% python3 -q
>>> import numpy as np
>>> from numpy import linalg as LA
>>> np.set_printoptions(precision=2, suppress=True, linewidth=100)
>>> other = np.array([[-1, 2], [1, 0], [-2, 0]])
>>> J = np.tile(other, (2, 3))
>>> print(J)
[[-1  2 -1  2 -1  2]
 [ 1  0  1  0  1  0]
 [-2  0 -2  0 -2  0]
 [-1  2 -1  2 -1  2]
 [ 1  0  1  0  1  0]
 [-2  0 -2  0 -2  0]]
>>> other = np.array([[3, 9, 7],
...     [2, -6, -4],
...     [2, -3, 3],
...     [5, -5, 4],
...     [-2, -9, 8],
...     [5, 3, 6]])
>>> print(np.einsum("ik,kj->ji", J, other))
[[ 21   3  -6  21   3  -6]
 [-13  -3   6 -13  -3   6]
 [ -6  18 -36  -6  18 -36]]
>>> print(np.einsum("ij->j", J))
[-4  4 -4  4 -4  4]
>>> print(np.vstack([J, other.T]).shape)
(9, 6)
>>> r0 = np.array([8, 5, 3])
>>> print(np.array([np.convolve(row, r0, "same") for row in J]))
[[ 11  -1  17  -1  17   7]
 [  5  11   5  11   5   3]
 [-10 -22 -10 -22 -10  -6]
 [ 11  -1  17  -1  17   7]
 [  5  11   5  11   5   3]
 [-10 -22 -10 -22 -10  -6]]
>>> print(np.polyval(r0, J[0]))
[ 6 45  6 45  6 45]
>>> print(np.round(LA.norm(J, 2) / LA.norm(J), 2))
0.85
>>> print(LA.cond(J) > 100)
True
>>> left, s, vt = LA.svd(J)
>>> V = vt[:(s > 1e-8).sum()]
>>> rng = np.random.default_rng(284330)
>>> x = J[5] + 2 * J[4] + rng.integers(2) * np.eye(6)[2]
>>> print(x)
[0. 0. 0. 0. 0. 0.]
>>> print(np.allclose(V.T @ V @ x, x))
True
>>> print(round(float(LA.norm(x - V.T @ V @ x)), 2))
0.0
>>> print(np.round(V.T @ V, 2) + 0)
[[0.33 0.   0.33 0.   0.33 0.  ]
 [0.   0.33 0.   0.33 0.   0.33]
 [0.33 0.   0.33 0.   0.33 0.  ]
 [0.   0.33 0.   0.33 0.   0.33]
 [0.33 0.   0.33 0.   0.33 0.  ]
 [0.   0.33 0.   0.33 0.   0.33]]
>>> r0, r1 = J[5], J[4]
>>> print(r0 @ r1)
-6
>>> p = (r0 @ r1) / (r0 @ r0) * r0
>>> print(r1 - p)
[0. 0. 0. 0. 0. 0.]
>>> print(np.round(LA.norm(r0 + r1) ** 2 + LA.norm(r0 - r1) ** 2, 2))
30.0
>>> print((r1 - p) @ r0)
0.0
>>> print(np.outer(r0, r1))
[[-2  0 -2  0 -2  0]
 [ 0  0  0  0  0  0]
 [-2  0 -2  0 -2  0]
 [ 0  0  0  0  0  0]
 [-2  0 -2  0 -2  0]
 [ 0  0  0  0  0  0]]
>>> A = np.load("block12.npy")
>>> print(A)
[[-0.6   0.31 -0.03 -0.08  0.33  0.66 -0.02]
 [-0.12 -0.34  0.07  0.81 -0.32  0.31 -0.02]
 [ 0.4   0.29 -0.33 -0.22 -0.6   0.49  0.02]
 [ 0.12 -0.22  0.85 -0.31 -0.15  0.29  0.08]
 [ 0.04  0.8   0.38  0.36 -0.1  -0.22  0.17]
 [-0.68 -0.04 -0.01 -0.24 -0.61 -0.31  0.12]
 [ 0.04 -0.13 -0.13  0.01  0.12  0.06  0.97]]
>>> print(round(float(LA.norm(A) ** 2 / LA.norm(A, 2) ** 2), 2))
7.0
>>> print(LA.norm(A, axis=1))
[1. 1. 1. 1. 1. 1. 1.]
>>> print(LA.norm(A, axis=0))
[1. 1. 1. 1. 1. 1. 1.]
